% ipython --no-banner

In [1]: import numpy as np

In [2]: from numpy import linalg as LA

In [3]: np.set_printoptions(precision=2, suppress=True, linewidth=120, sign=" ")

In [4]: arr = np.load("sample7.npy")

In [5]: arr
Out[5]: 
array([[ 3.,  0.,  0.],
       [-3., -2.,  0.],
       [ 0.,  0.,  0.]])

In [6]: # triangular, det is the product of the diagonal

In [7]: np.sort(LA.eigvals(arr).real)
Out[7]: array([-2.,  0.,  3.])

In [8]: (LA.matrix_power((arr != 0) + (arr.T != 0) + np.eye(3), 3) > 0).astype(int)
Out[8]: 
array([[ 1,  1,  0],
       [ 1,  1,  0],
       [ 0,  0,  1]])

In [9]: (arr != 0).astype(int)
Out[9]: 
array([[ 1,  0,  0],
       [ 1,  1,  0],
       [ 0,  0,  0]])

In [10]: np.poly(arr)
Out[10]: array([ 1., -1., -6.,  0.])

In [11]: np.einsum("ij,ji->", arr, arr)
Out[11]: np.float64(13.0)

In [12]: round(float(LA.det(2 * arr)), 2), round(LA.det(arr), 2)
Out[12]: (0.0, np.float64(0.0))

In [13]: LA.eigvals(arr)
Out[13]: array([-2.,  3.,  0.])

In [14]: np.einsum("ii->", arr)
Out[14]: np.float64(1.0)

In [15]: round(LA.eigvals(arr).sum().real, 2)
Out[15]: np.float64(1.0)

In [16]: np.kron(np.eye(2, dtype=int), arr)
Out[16]: 
array([[ 3.,  0.,  0.,  0.,  0.,  0.],
       [-3., -2.,  0., -0., -0.,  0.],
       [ 0.,  0.,  0.,  0.,  0.,  0.],
       [ 0.,  0.,  0.,  3.,  0.,  0.],
       [-0., -0.,  0., -3., -2.,  0.],
       [ 0.,  0.,  0.,  0.,  0.,  0.]])

In [17]: round(float(LA.norm(arr, 2) / LA.norm(arr)), 2)
Out[17]: 0.96

In [18]: LA.matrix_rank(arr, rtol=0.1)
Out[18]: np.int64(2)

In [19]: data = np.load("case15.npy")

In [20]: data.round(2) + 0
Out[20]: 
array([[-0.13,  0.4 ,  0.66,  0.39, -0.11,  0.42, -0.2 ],
       [-0.26, -0.4 , -0.04,  0.32,  0.22, -0.12, -0.67],
       [ 0.05, -0.19, -0.25,  0.5 , -0.36,  0.34,  0.44],
       [-0.33,  0.69, -0.41, -0.11, -0.27, -0.14, -0.2 ],
       [-0.15,  0.02,  0.06,  0.53, -0.22, -0.7 ,  0.16],
       [-0.69, -0.13,  0.36, -0.26,  0.15, -0.11,  0.43],
       [-0.08,  0.29, -0.28,  0.36,  0.8 ,  0.11,  0.23],
       [ 0.54,  0.23,  0.35,  0.  ,  0.19, -0.4 ,  0.1 ]])

In [21]: # columns are unit length and at right angles

In [22]: f, g = data[5], data[6]

In [23]: np.round(f @ f, 2)
Out[23]: np.float64(0.92)

In [24]: pr = (f @ g) / (f @ f) * f

In [25]: np.outer(f, g)
Out[25]: 
array([[ 0.05, -0.2 ,  0.19, -0.25, -0.55, -0.08, -0.16],
       [ 0.01, -0.04,  0.04, -0.05, -0.1 , -0.01, -0.03],
       [-0.03,  0.1 , -0.1 ,  0.13,  0.28,  0.04,  0.08],
       [ 0.02, -0.08,  0.07, -0.09, -0.21, -0.03, -0.06],
       [-0.01,  0.04, -0.04,  0.05,  0.12,  0.02,  0.03],
       [ 0.01, -0.03,  0.03, -0.04, -0.09, -0.01, -0.02],
       [-0.03,  0.13, -0.12,  0.15,  0.34,  0.05,  0.1 ]])

In [26]: round(float((g - pr) @ f), 2)
Out[26]: 0.0

In [27]: np.round(LA.norm(f + g) ** 2 + LA.norm(f - g) ** 2, 2)
Out[27]: np.float64(3.82)

In [28]: pr.round(2) + 0
Out[28]: array([-0.02,  0.  ,  0.01, -0.01,  0.  ,  0.  ,  0.01])

In [29]: x = np.array([-5, 5, -5, -3, -3, 0, -4])

In [30]: y = data @ x

In [31]: np.round(LA.lstsq(data, y)[0], 2) + 0
Out[31]: array([-5.,  5., -5., -3., -3.,  0., -4.])

In [32]: rng = np.random.default_rng(740843)

In [33]: y = y + 0.3 * rng.normal(size=8)

In [34]: y
Out[34]: array([-0.15,  0.02, -2.41,  9.59, -0.99, -0.28, -0.9 , -4.18])

In [35]: coef, *_ = LA.lstsq(data, y)

In [36]: round(float(LA.norm(y - data @ coef)), 2)
Out[36]: 0.17

In [37]: [round(float(LA.norm(LA.solve(data.T @ data + lam * np.eye(7), data.T @ y))), 2) for lam in (0, 1, 10, 100)]
Out[37]: [10.82, 5.41, 0.98, 0.11]

In [38]: A2 = np.c_[data[:, :6] @ np.array([[-1, -1, -5, 4, 1, -4],
    ...:     [5, -1, -3, 0, -5, -5],
    ...:     [0, 3, 3, -1, 3, -2],
    ...:     [-5, -2, 4, 0, -3, 2],
    ...:     [3, 1, 5, 5, 3, 0],
    ...:     [-3, -1, 1, 2, 0, -2]]), np.array([3, 0, 3, 2, 1, 0, 0, 0])]

In [39]: A2
Out[39]: 
array([[-1.37,  0.41,  2.84, -0.89, -1.65, -2.88,  3.  ],
       [-2.38,  0.23,  4.65, -0.14,  1.33,  4.02,  0.  ],
       [-5.61, -2.3 ,  0.13, -0.66, -2.3 ,  1.59,  3.  ],
       [ 3.94, -1.5 , -3.55, -2.56, -5.52, -1.25,  2.  ],
       [-1.  , -0.27,  1.22, -3.2 , -2.32,  2.89,  1.  ],
       [ 2.14,  2.69,  4.52, -2.6 ,  2.28,  2.41,  0.  ],
       [ 1.8 , -1.08,  4.18,  4.17, -1.05, -0.1 ,  0.  ],
       [ 2.38,  0.87, -1.82,  1.94,  1.02, -3.2 ,  0.  ]])

In [40]: LA.norm(LA.qr(data)[0].T @ A2, axis=0) ** 2 / ((A2 ** 2).sum(axis=0) + 1e-12)
Out[40]: array([ 1.  ,  1.  ,  1.  ,  1.  ,  1.  ,  1.  ,  0.91])

In [41]: np.round(LA.norm(A2 - data @ LA.lstsq(data, A2)[0], axis=0), 2) + 0
Out[41]: array([ 0.  ,  0.  ,  0.  ,  0.  ,  0.  ,  0.  ,  1.42])

In [42]: LA.matrix_rank(A2)
Out[42]: np.int64(7)

In [43]: hat = data @ LA.solve(data.T @ data, data.T)

In [44]: np.allclose(hat @ hat, hat)
Out[44]: True

In [45]: hat
Out[45]: 
array([[ 0.99,  0.03,  0.04,  0.02, -0.03,  0.02, -0.01,  0.04],
       [ 0.03,  0.85, -0.18, -0.12,  0.13, -0.11,  0.03, -0.22],
       [ 0.04, -0.18,  0.79, -0.14,  0.16, -0.13,  0.04, -0.26],
       [ 0.02, -0.12, -0.14,  0.9 ,  0.11, -0.09,  0.03, -0.18],
       [-0.03,  0.13,  0.16,  0.11,  0.88,  0.1 , -0.03,  0.2 ],
       [ 0.02, -0.11, -0.13, -0.09,  0.1 ,  0.92,  0.03, -0.17],
       [-0.01,  0.03,  0.04,  0.03, -0.03,  0.03,  0.99,  0.05],
       [ 0.04, -0.22, -0.26, -0.18,  0.2 , -0.17,  0.05,  0.67]])

In [46]: np.round(LA.eigvalsh(hat), 2) + 0
Out[46]: array([ 0.,  1.,  1.,  1.,  1.,  1.,  1.,  1.])

In [47]: hat @ data[:, 5]
Out[47]: array([ 0.42, -0.12,  0.34, -0.14, -0.7 , -0.11,  0.11, -0.4 ])
